>>> import numpy as np
>>> import numpy.linalg as la
>>> np.set_printoptions(precision=2, suppress=True, linewidth=200, legacy="1.25")
>>> rd = lambda a: np.round(a, 2) + 0
>>> feats = np.load("x.npy")
>>> feats
array([[1.  , 0.7 , 0.49],
       [0.7 , 1.  , 0.7 ],
       [0.49, 0.7 , 1.  ]])
>>> rng = np.random.default_rng(62)
>>> lab = rng.permutation(3)
>>> A2 = feats[:, lab] * rng.choice([-1, 1], 3)
>>> A2
array([[1.  , 0.7 , 0.49],
       [0.7 , 1.  , 0.7 ],
       [0.49, 0.7 , 1.  ]])
>>> Uu, _, vt = la.svd(feats.T @ A2)
>>> rd(la.lstsq(feats, A2)[0])
array([[1., 0., 0.],
       [0., 1., 0.],
       [0., 0., 1.]])
>>> rd(la.det(2 * A2)), rd(la.det(A2))
(2.08, 0.26)
>>> np.kron(np.eye(2, dtype=int), A2)
array([[1.  , 0.7 , 0.49, 0.  , 0.  , 0.  ],
       [0.7 , 1.  , 0.7 , 0.  , 0.  , 0.  ],
       [0.49, 0.7 , 1.  , 0.  , 0.  , 0.  ],
       [0.  , 0.  , 0.  , 1.  , 0.7 , 0.49],
       [0.  , 0.  , 0.  , 0.7 , 1.  , 0.7 ],
       [0.  , 0.  , 0.  , 0.49, 0.7 , 1.  ]])
>>> rd(np.poly(A2))
array([ 1.  , -3.  ,  1.78, -0.26])
>>> rd(la.eigvals(A2))
array([2.26, 0.51, 0.23])
>>> x = np.ones(3)
>>> for _ in range(4):
...     x = feats @ x
...     x /= la.norm(x)
...     print(round(x @ feats @ x, 2))
... 
2.26
2.26
2.26
2.26
>>> rd(la.eigvalsh(feats)[-1])
2.26
>>> w, vecs = la.eig(feats)
>>> rd(feats @ vecs[:, 0] - w[0] * vecs[:, 0])
array([0., 0., 0.])
>>> rd(np.sort(la.eigvals(feats @ feats)))
array([0.05, 0.26, 5.13])
>>> rd(np.sort(la.eigvals(feats.T)))
array([0.23, 0.51, 2.26])
>>> rd(np.prod(w))
0.26
>>> rd(w)
array([2.26, 0.51, 0.23])
>>> rd(np.sort(la.eigvals(la.inv(feats))))
array([0.44, 1.96, 4.44])
>>> low = la.cholesky(feats)
>>> np.diag(low) ** 2
array([1.  , 0.51, 0.51])
>>> rd(low)
array([[1.  , 0.  , 0.  ],
       [0.7 , 0.71, 0.  ],
       [0.49, 0.5 , 0.71]])
>>> la.eigvalsh(feats).min() > 0
True
>>> W0 = np.array([[0.55, -0.29, 0.88, -0.87],
...     [-0.9, 2.34, -0.36, 0.54],
...     [0.85, 0.64, 1.99, -1.86]])
>>> r = la.matrix_rank(W0)
>>> r
2
>>> null = la.svd(W0)[2][r:].T
>>> la.matrix_rank(W0.T @ W0), la.matrix_rank(W0 @ W0.T)
(2, 2)
>>> rd(null @ null.T)
array([[ 0.82,  0.23, -0.21,  0.22],
       [ 0.23,  0.07, -0.1 ,  0.02],
       [-0.21, -0.1 ,  0.53,  0.44],
       [ 0.22,  0.02,  0.44,  0.58]])
>>> Uu, sigma, vt = la.svd(W0)
>>> np.argmax(sigma[:-1] / (sigma[1:] + 1e-6)) + 1
2
>>> A2 = Uu[:, :2] @ np.diag(sigma[:2]) @ vt[:2]
>>> la.matrix_rank(W0, rtol=0.05)
2
>>> rd(np.abs(W0 - A2).max())
0.0
>>> u, v = W0[1], W0[2]
>>> rd(u @ v)
-0.99
>>> rd(u @ u)
6.71
>>> p = (u @ v) / (u @ u) * u
>>> rd(la.norm(u + v) ** 2 + la.norm(u - v) ** 2)
30.52
>>> rd(p)
array([ 0.13, -0.34,  0.05, -0.08])
